% ipython --no-banner

In [1]: import numpy as np

In [2]: import numpy.linalg as la

In [3]: np.set_printoptions(precision=1, suppress=True, linewidth=200)

In [4]: mat = np.load("data.npy")

In [5]: print(mat)
[[ 0.  0.  0. -3. -3.]
 [ 0.  0.  0.  1. -2.]
 [ 0.  0.  0.  2.  0.]
 [-3.  1.  2.  0.  0.]
 [-3. -2.  0.  0.  0.]]

In [6]: print(la.cond(mat) > 100)
True

In [7]: la.matrix_rank(mat, rtol=0.1)
Out[7]: np.int64(4)

In [8]: Uu, sv, Vh = la.svd(mat)

In [9]: evecs = Vh[:(sv > 1e-8).sum()]

In [10]: rng = np.random.default_rng(2909)

In [11]: x0 = mat[3] + 2 * mat[4] + rng.integers(2) * np.eye(5)[3]

In [12]: x0
Out[12]: array([-9., -3.,  2.,  1.,  0.])

In [13]: print(np.diag(evecs.T @ evecs))
[0.9 0.7 0.4 1.  1. ]

In [14]: evals, evecs = la.eigh(mat)

In [15]: print(np.round(evecs @ np.diag(evals) @ evecs.T, 1) + 0)
[[ 0.  0.  0. -3. -3.]
 [ 0.  0.  0.  1. -2.]
 [ 0.  0.  0.  2.  0.]
 [-3.  1.  2.  0.  0.]
 [-3. -2.  0.  0.  0.]]

In [16]: print(round(evals.sum(), 1), np.trace(mat))
0.0 0.0

In [17]: np.round(la.eigvalsh(mat @ mat), 1) + 0
Out[17]: array([ 0. ,  6.5,  6.5, 20.5, 20.5])

In [18]: data = np.load("x.npy")

In [19]: data
Out[19]: 
array([[0, 0, 0, 0, 0, 1, 0, 0, 0, 1, 0, 1],
       [0, 0, 1, 1, 0, 1, 0, 0, 0, 1, 0, 1],
       [0, 1, 0, 0, 0, 0, 0, 0, 1, 0, 0, 1],
       [0, 1, 0, 0, 1, 0, 0, 0, 1, 0, 0, 0],
       [0, 0, 0, 1, 0, 0, 0, 0, 0, 0, 0, 0],
       [1, 1, 0, 0, 0, 0, 0, 0, 0, 0, 0, 0],
       [0, 0, 0, 0, 0, 0, 0, 0, 0, 0, 0, 1],
       [0, 0, 0, 0, 0, 0, 0, 0, 1, 0, 0, 0],
       [0, 0, 1, 1, 0, 0, 0, 1, 0, 1, 0, 1],
       [1, 1, 0, 0, 0, 0, 0, 0, 1, 0, 0, 1],
       [0, 0, 0, 0, 0, 0, 0, 0, 0, 0, 0, 0],
       [1, 1, 1, 0, 0, 0, 1, 0, 1, 1, 0, 0]])

In [20]: print(np.round(la.norm(data[6], 1), 1), round(float(la.norm(data[6], np.inf)), 1))
1.0 1.0

In [21]: round(float(la.norm(data, 2)), 1)
Out[21]: 3.9

In [22]: data[6] @ data[2]
Out[22]: np.int64(1)
